% python3 -q
>>> import numpy as np
>>> from numpy import linalg as LA
>>> np.set_printoptions(precision=2, suppress=True, linewidth=200)
>>> W0 = np.loadtxt("layer3.csv", delimiter=",")
>>> W0
array([[ 5.,  9.,  0.,  0.,  0.,  0.],
       [-9., -9.,  0.,  0.,  0.,  0.],
       [-5.,  6.,  0.,  0.,  0.,  0.],
       [ 0.,  0.,  5.,  9.,  0.,  0.],
       [ 0.,  0., -9., -9.,  0.,  0.],
       [ 0.,  0., -5.,  6.,  0.,  0.],
       [ 0.,  0.,  0.,  0.,  5.,  9.],
       [ 0.,  0.,  0.,  0., -9., -9.],
       [ 0.,  0.,  0.,  0., -5.,  6.]])
>>> t = np.radians(60)
>>> Rm = np.eye(6)
>>> Rm[1, 1] = Rm[2, 2] = np.cos(t)
>>> Rm[1, 2], Rm[2, 1] = -np.sin(t), np.sin(t)
>>> Rm
array([[ 1.  ,  0.  ,  0.  ,  0.  ,  0.  ,  0.  ],
       [ 0.  ,  0.5 , -0.87,  0.  ,  0.  ,  0.  ],
       [ 0.  ,  0.87,  0.5 ,  0.  ,  0.  ,  0.  ],
       [ 0.  ,  0.  ,  0.  ,  1.  ,  0.  ,  0.  ],
       [ 0.  ,  0.  ,  0.  ,  0.  ,  1.  ,  0.  ],
       [ 0.  ,  0.  ,  0.  ,  0.  ,  0.  ,  1.  ]])
>>> B = W0 @ Rm.T
>>> B
array([[ 5.  ,  4.5 ,  7.79,  0.  ,  0.  ,  0.  ],
       [-9.  , -4.5 , -7.79,  0.  ,  0.  ,  0.  ],
       [-5.  ,  3.  ,  5.2 ,  0.  ,  0.  ,  0.  ],
       [ 0.  , -4.33,  2.5 ,  9.  ,  0.  ,  0.  ],
       [ 0.  ,  7.79, -4.5 , -9.  ,  0.  ,  0.  ],
       [ 0.  ,  4.33, -2.5 ,  6.  ,  0.  ,  0.  ],
       [ 0.  ,  0.  ,  0.  ,  0.  ,  5.  ,  9.  ],
       [ 0.  ,  0.  ,  0.  ,  0.  , -9.  , -9.  ],
       [ 0.  ,  0.  ,  0.  ,  0.  , -5.  ,  6.  ]])
>>> LA.svd(W0, compute_uv=False), LA.svd(B, compute_uv=False)
(array([16.31, 16.31, 16.31,  7.93,  7.93,  7.93]), array([16.31, 16.31, 16.31,  7.93,  7.93,  7.93]))
>>> np.allclose(LA.norm(W0, axis=1), LA.norm(B, axis=1))
True
>>> np.round(LA.norm(B, 2), 2)
np.float64(16.31)
>>> round(float(LA.norm(B, 1)), 2), round(float(LA.norm(B, np.inf)), 2)
(30.28, 21.29)
>>> LA.norm(B, axis=1)
array([10.3 , 12.73,  7.81, 10.3 , 12.73,  7.81, 10.3 , 12.73,  7.81])
>>> print(np.round(LA.norm(B, "nuc"), 2))
72.72
>>> np.round(LA.norm(B[5] - B[8]), 2)
np.float64(11.05)
>>> print(LA.norm(B, axis=0))
[11.45 12.16 13.46 14.07 11.45 14.07]
>>> vec = np.array([3, -2, -3, 1, 1, -1])
>>> np.einsum("ij,j->i", W0, vec)
array([ -3.,  -9., -27.,  -6.,  18.,  21.,  -4.,   0., -11.])
>>> LA.norm(W0 @ vec) <= LA.norm(W0, 2) * LA.norm(vec) + 1e-9
np.True_
>>> (W0 * vec).sum(axis=1)
array([ -3.,  -9., -27.,  -6.,  18.,  21.,  -4.,   0., -11.])
>>> K = np.load("run14.npy")
>>> K
array([[  2,   4,   0,  -2],
       [ 18,  36,   0, -18],
       [  0,   0,   0,   0],
       [ 12,  24,   0, -12],
       [ 14,  28,   0, -14]])
>>> left, sigma, VT = LA.svd(K)
>>> sigma.round(2) + 0
array([63.31,  0.  ,  0.  ,  0.  ])
>>> B = left[:, :1] @ np.diag(sigma[:1]) @ VT[:1]
>>> round(np.abs(K - B).max(), 2)
np.float64(0.0)
>>> B
array([[  2.,   4.,   0.,  -2.],
       [ 18.,  36.,   0., -18.],
       [  0.,   0.,   0.,   0.],
       [ 12.,  24.,   0., -12.],
       [ 14.,  28.,   0., -14.]])
>>> np.allclose(B[:-1].T @ LA.lstsq(B[:-1].T, B[-1])[0], B[-1])
True
>>> np.round(np.trace(LA.pinv(B) @ B), 2)
np.float64(1.0)
>>> LA.lstsq(B[:-1].T, B[-1])[2]
np.int32(1)
>>> np.abs(np.diag(LA.qr(B)[1])) > 1e-9
array([ True, False, False, False])
>>> np.argsort(-LA.norm(K, axis=0).round(6), kind="stable")[:3]
array([1, 0, 3])
>>> print([round(float(x), 2) for x in LA.svd(K, compute_uv=False)[:3]])
[63.31, 0.0, 0.0]
>>> mat = np.array([[-2, 1, -2, 2, 0, -2],
...     [-4, 2, -4, 4, 0, -4],
...     [0, 0, 0, 0, 0, 0],
...     [-14, 7, -14, 14, 0, -14],
...     [-14, 7, -14, 14, 0, -14]])
>>> print(mat)
[[ -2   1  -2   2   0  -2]
 [ -4   2  -4   4   0  -4]
 [  0   0   0   0   0   0]
 [-14   7 -14  14   0 -14]
 [-14   7 -14  14   0 -14]]
>>> mat @ LA.pinv(mat) @ mat
array([[ -2.,   1.,  -2.,   2.,   0.,  -2.],
       [ -4.,   2.,  -4.,   4.,   0.,  -4.],
       [  0.,   0.,   0.,   0.,   0.,   0.],
       [-14.,   7., -14.,  14.,   0., -14.],
       [-14.,   7., -14.,  14.,   0., -14.]])
>>> np.allclose(mat[:-1].T @ LA.lstsq(mat[:-1].T, mat[-1])[0], mat[-1])
True
>>> W2 = np.array([[0.5, 0.9, 0.3], [-1.0, 0.4, 1.6]])
>>> rng = np.random.default_rng(211981)
>>> A = np.array([[0, 0],
...     [1, 2],
...     [5, 3],
...     [5, 1],
...     [3, 5],
...     [1, 5],
...     [0, 4],
...     [0, 4],
...     [0, 4],
...     [1, 4],
...     [4, 0],
...     [2, 4],
...     [4, 5],
...     [4, 1],
...     [3, 5],
...     [5, 2],
...     [1, 3],
...     [5, 4],
...     [5, 2],
...     [5, 4],
...     [4, 4],
...     [4, 1],
...     [1, 3],
...     [4, 1],
...     [2, 1],
...     [5, 5],
...     [2, 4],
...     [1, 4],
...     [2, 2],
...     [0, 4],
...     [1, 1]]) @ W2 + 0.05 * rng.normal(size=(31, 3))
>>> print(A)
[[ 0.09  0.04 -0.03]
 [-1.52  1.88  3.51]
 [-0.5   5.64  6.29]
 [ 1.46  4.89  3.11]
 [-3.56  4.71  8.91]
 [-4.51  2.91  8.38]
 [-3.98  1.68  6.42]
 [-4.07  1.61  6.38]
 [-3.99  1.56  6.41]
 [-3.37  2.43  6.67]
 [ 2.    3.5   1.19]
 [-3.01  3.42  7.  ]
 [-3.05  5.69  9.21]
 [ 1.02  4.03  2.69]
 [-3.54  4.76  8.91]
 [ 0.54  5.28  4.64]
 [-2.45  2.01  5.09]
 [-1.55  6.13  7.89]
 [ 0.51  5.33  4.64]
 [-1.47  6.01  7.99]
 [-1.99  5.14  7.55]
 [ 1.1   4.03  2.75]
 [-2.48  2.07  5.16]
 [ 1.    4.01  2.72]
 [-0.01  2.23  2.18]
 [-2.48  6.47  9.48]
 [-2.99  3.35  7.02]
 [-3.48  2.49  6.73]
 [-1.    2.62  3.74]
 [-4.08  1.72  6.43]
 [-0.53  1.3   1.91]]
>>> t = np.radians(90)
>>> Rm = np.eye(3)
>>> Rm[2, 2] = Rm[1, 1] = np.cos(t)
>>> Rm[2, 1], Rm[1, 2] = -np.sin(t), np.sin(t)
>>> print(Rm.round(2) + 0)
[[ 1.  0.  0.]
 [ 0.  0.  1.]
 [ 0. -1.  0.]]
>>> B = A @ Rm.T
>>> LA.svd(A, compute_uv=False), LA.svd(B, compute_uv=False)
(array([40.89, 11.99,  0.31]), array([40.89, 11.99,  0.31]))
>>> B = np.c_[A[:, :1] @ np.array([[2]]), np.array([1, 2, 3, 2, -2, -2, -2, 1, -2, -2, 2, -2, 0, -1, 2, 1, -1, 2, -1, 1, -1, 2, -1, -3, -3, -2, -3, 3, -1, 0, -2])]
>>> B
array([[ 0.18,  1.  ],
       [-3.04,  2.  ],
       [-1.01,  3.  ],
       [ 2.91,  2.  ],
       [-7.12, -2.  ],
       [-9.03, -2.  ],
       [-7.97, -2.  ],
       [-8.14,  1.  ],
       [-7.98, -2.  ],
       [-6.73, -2.  ],
       [ 4.01,  2.  ],
       [-6.02, -2.  ],
       [-6.11,  0.  ],
       [ 2.05, -1.  ],
       [-7.08,  2.  ],
       [ 1.08,  1.  ],
       [-4.91, -1.  ],
       [-3.1 ,  2.  ],
       [ 1.01, -1.  ],
       [-2.94,  1.  ],
       [-3.99, -1.  ],
       [ 2.21,  2.  ],
       [-4.97, -1.  ],
       [ 2.  , -3.  ],
       [-0.02, -3.  ],
       [-4.96, -2.  ],
       [-5.97, -3.  ],
       [-6.95,  3.  ],
       [-1.99, -1.  ],
       [-8.16,  0.  ],
       [-1.06, -2.  ]])
>>> LA.norm(LA.qr(A)[0].T @ B, axis=0) ** 2 / ((B ** 2).sum(axis=0) + 1e-12)
array([1.  , 0.09])
>>> LA.matrix_rank(B)
np.int64(2)
>>> LA.matrix_rank(np.c_[A, B])
np.int64(4)
>>> np.round(LA.norm(B - A @ LA.lstsq(A, B)[0], axis=0), 2) + 0
array([ 0.  , 10.03])
>>> Xs = A - A.mean(axis=0)
>>> vecs = LA.svd(Xs)[2][:2]
>>> B = Xs - Xs @ vecs.T @ vecs
>>> print((Xs @ vecs.T).std(axis=0))
[3.04 1.94]
>>> np.round(np.cov(Xs @ vecs.T, rowvar=False), 2) + 0
array([[9.57, 0.  ],
       [0.  , 3.88]])
>>> F = np.array([[0, 2], [0, 0]])
>>> F
array([[0, 2],
       [0, 0]])
>>> left, sigma, VT = LA.svd(F)
>>> print(sigma)
[2. 0.]
>>> np.argmax(sigma[:-1] / (sigma[1:] + 1e-6)) + 1
np.int64(1)
>>> B = left[:, :1] @ np.diag(sigma[:1]) @ VT[:1]
>>> np.abs(F - B).max()
np.float64(0.0)
>>> B
array([[0., 2.],
       [0., 0.]])
>>> np.round(LA.norm(F - B) / LA.norm(F), 2)
np.float64(0.0)
>>> np.round(LA.norm(F - B, 2), 2), sigma[1]
(np.float64(0.0), np.float64(0.0))
>>> B = np.array([[2, 0, 1, 1],
...     [1, 0, 2, 2],
...     [0, 1, 0, 2],
...     [0, 1, 1, 0],
...     [1, 0, 0, 2],
...     [2, 0, 0, 2]])
>>> W2 = np.array([[0, -2, 2, 1, 3, 2],
...     [3, -1, 1, -2, 3, -1],
...     [-1, -2, 0, -3, -3, 3],
...     [3, -2, 1, -2, -3, 1]])
>>> arr = B @ W2 + 0.3 * rng.normal(size=(6, 6))
>>> arr
array([[  1.81,  -7.74,   4.87,  -2.82,   0.28,   8.06],
       [  4.12, -10.05,   3.89,  -9.22,  -8.74,  10.06],
       [  9.01,  -5.41,   3.46,  -6.  ,  -2.74,   0.9 ],
       [  1.5 ,  -3.1 ,   0.98,  -4.65,   0.01,   1.99],
       [  6.23,  -6.26,   4.06,  -2.52,  -3.02,   3.94],
       [  6.45,  -8.03,   6.23,  -1.72,   0.05,   6.16]])
>>> w1 = np.array([[4, 1, 2, -3, -9],
...     [-4, -5, -6, -1, 7],
...     [1, -6, 1, -8, -4],
...     [3, 1, -4, 9, 0],
...     [5, 4, 4, -4, -2],
...     [-5, 4, 6, 0, -6]])
>>> beta = np.array([-3, 5, 4, 5, -5])
>>> act = np.maximum(arr @ w1 + beta, 0)
>>> (act > 0).astype(int)
array([[0, 1, 1, 0, 0],
       [0, 1, 1, 0, 0],
       [1, 1, 1, 0, 0],
       [0, 1, 1, 0, 0],
       [1, 1, 1, 0, 0],
       [1, 1, 1, 0, 0]])
>>> (act > 0).mean(axis=0)
array([0.5, 1. , 1. , 0. , 0. ])
>>> W2 = np.array([[0, 2], [-2, 0], [-1, -2], [-1, 1], [1, -2]])
>>> act @ W2
array([[-213.48, -239.45],
       [-202.98, -277.48],
       [ -90.34, -108.76],
       [ -96.2 , -114.34],
       [-118.26, -141.95],
       [-190.01, -179.82]])
>>> w1 @ W2
array([[-10,  19],
       [ 24, -11],
       [ 15,   0],
       [ -7,  23],
       [-10,   2],
       [-20, -10]])
>>> print((act @ W2).round(6).argmax(axis=1))
[0 0 0 0 0 1]
>>> feats = np.load("a.npy")
>>> feats
array([[ 0.73, -0.68],
       [ 0.68,  0.73]])
>>> vec = np.array([0, 0])
>>> rhs = feats @ vec
>>> beta, lr = np.zeros(2), 1 / LA.norm(feats, 2) ** 2
>>> for i in range(5):
...     beta -= lr * feats.T @ (feats @ beta - rhs)
...     if i % 1 == 0: print(i, round(LA.norm(feats @ beta - rhs), 2))
... 
0 0.0
1 0.0
2 0.0
3 0.0
4 0.0
>>> round(float(LA.cond(feats)), 2)
1.0
